>>> import numpy as np
>>> np.set_printoptions(precision=3, suppress=True, linewidth=160, legacy="1.25")
>>> M = np.load("run1.npy")
>>> print(M)
[[-1.  2.  0. -2. -9.  3. -1.]
 [-1.  2.  0. -1.  8. -3. -7.]
 [ 1.  0. -2.  0. -6. -4. -3.]
 [-2.  1.  2.  1. -1. -1. -4.]
 [ 0.  0.  0.  0.  3.  1.  3.]
 [ 0.  0.  0.  0.  4.  1.  1.]
 [ 0.  0.  0.  0.  1.  5.  4.]]
>>> vec = np.array([2, 0, 2, 2, 3, 3, 3])
>>> y = M @ vec
>>> print(y)
[-27. -10. -41. -16.  21.  18.  30.]
>>> print(np.round(np.linalg.solve(M, y), 3) + 0)
[2. 0. 2. 2. 3. 3. 3.]
>>> print(np.round(np.linalg.solve(M, y + M[:, 6]), 3) + 0)
[2. 0. 2. 2. 3. 3. 4.]
>>> print(np.round(np.linalg.solve(M.T, M[4]), 3) + 0)
[0. 0. 0. 0. 1. 0. 0.]
>>> print(np.round(np.linalg.solve(M, 4 * y), 3) + 0)
[ 8.  0.  8.  8. 12. 12. 12.]
>>> W0 = np.array([[1, 1, -1, -1, -1, -1, 1, 1],
...     [1, 1, 1, 1, 1, 1, 1, 1],
...     [1, -1, 1, -1, 1, -1, 1, -1],
...     [1, 1, 1, 1, -1, -1, -1, -1],
...     [1, -1, -1, 1, 1, -1, -1, 1],
...     [1, -1, 1, -1, -1, 1, -1, 1],
...     [1, 1, -1, -1, 1, 1, -1, -1]])
>>> rng = np.random.default_rng(330)
>>> A2 = W0 + rng.integers(-2, 3, (7, 1)) @ rng.integers(-2, 3, (1, 8))
>>> print(A2)
[[ 1  1 -1 -1 -1 -1  1  1]
 [-1  1  5  1 -1  3 -3 -1]
 [ 3 -1 -3 -1  3 -3  5  1]
 [-1  1  5  1 -3  1 -5 -3]
 [ 1 -1 -1  1  1 -1 -1  1]
 [-1 -1  5 -1 -3  3 -5 -1]
 [-1  1  3 -1 -1  3 -5 -3]]
>>> print(np.abs(A2 - W0).sum(axis=1))
[ 0 16 16 16  0 16 16]
>>> print(np.round(np.linalg.svd(A2 - W0, compute_uv=False), 3) + 0)
[15.492  0.     0.     0.     0.     0.     0.   ]
>>> W = np.array([[3, 5, -2, 2, -3],
...     [-4, -4, -1, 1, 3],
...     [-3, -5, -5, 3, 2],
...     [0, -5, 3, 5, 5],
...     [4, 3, -1, 4, 4],
...     [-2, -5, 2, 2, 5],
...     [-5, 0, 1, 0, 0],
...     [4, -2, -1, 3, 0]])
>>> c = np.array([2, 1, 3, 1, 0])
>>> hid = np.maximum(A2 @ W + c, 0)
>>> print((hid > 0).astype(int))
[[1 1 1 0 0]
 [0 0 0 1 1]
 [1 1 1 1 0]
 [0 0 0 1 1]
 [1 1 1 1 0]
 [0 0 0 0 1]
 [0 0 0 0 1]]
>>> print(hid)
[[ 1 12  1  0  0]
 [ 0  0  0 19 32]
 [21 62  5  1  0]
 [ 0  0  0  1 14]
 [27 16  5  9  0]
 [ 0  0  0  0  8]
 [ 0  0  0  0 18]]
>>> print(np.linalg.matrix_rank(hid))
5
>>> basis = np.array([[2, 3, 2], [1, 3, 1], [2, 0, 3], [1, 3, 1], [1, 2, 2]])
>>> print(hid @ basis)
[[ 16  39  17]
 [ 51 121  83]
 [115 252 120]
 [ 15  31  29]
 [ 89 156  94]
 [  8  16  16]
 [ 18  36  36]]
>>> print(W @ basis)
[[  6  24   1]
 [-10 -15  -8]
 [-16 -11 -19]
 [ 11  10  19]
 [ 17  41  20]
 [  2  -5   9]
 [ -8 -15  -7]
 [  7  15   6]]
>>> print((hid @ basis).round(6).argmax(axis=1))
[1 1 1 1 1 1 1]
>>> E = np.loadtxt("w.csv", delimiter=",")
>>> print(E)
[[ 0.  0.  0.  0.  1.]
 [ 0.  0.  0. -1.  0.]
 [-2.  0.  0.  0.  0.]
 [-1.  0.  0.  0.  0.]
 [ 0. -2.  0. -2.  0.]]
>>> rank = np.linalg.matrix_rank(E)
>>> print(rank)
4
>>> null = np.linalg.svd(E)[2][rank:].T
>>> print(E @ null)
[[0.]
 [0.]
 [0.]
 [0.]
 [0.]]
>>> print(null[:, 0] / null[np.abs(null[:, 0]).round(6).argmax(), 0])
[-0. -0.  1. -0. -0.]
>>> print(null @ null.T)
[[0. 0. 0. 0. 0.]
 [0. 0. 0. 0. 0.]
 [0. 0. 1. 0. 0.]
 [0. 0. 0. 0. 0.]
 [0. 0. 0. 0. 0.]]
>>> print(round(float(np.linalg.norm(E, 1)), 3), round(float(np.linalg.norm(E, np.inf)), 3))
3.0 4.0
>>> print(np.round(np.linalg.norm(E, 2), 3))
2.921
>>> print(np.linalg.norm(E, axis=0))
[2.236 2.    0.    2.236 1.   ]
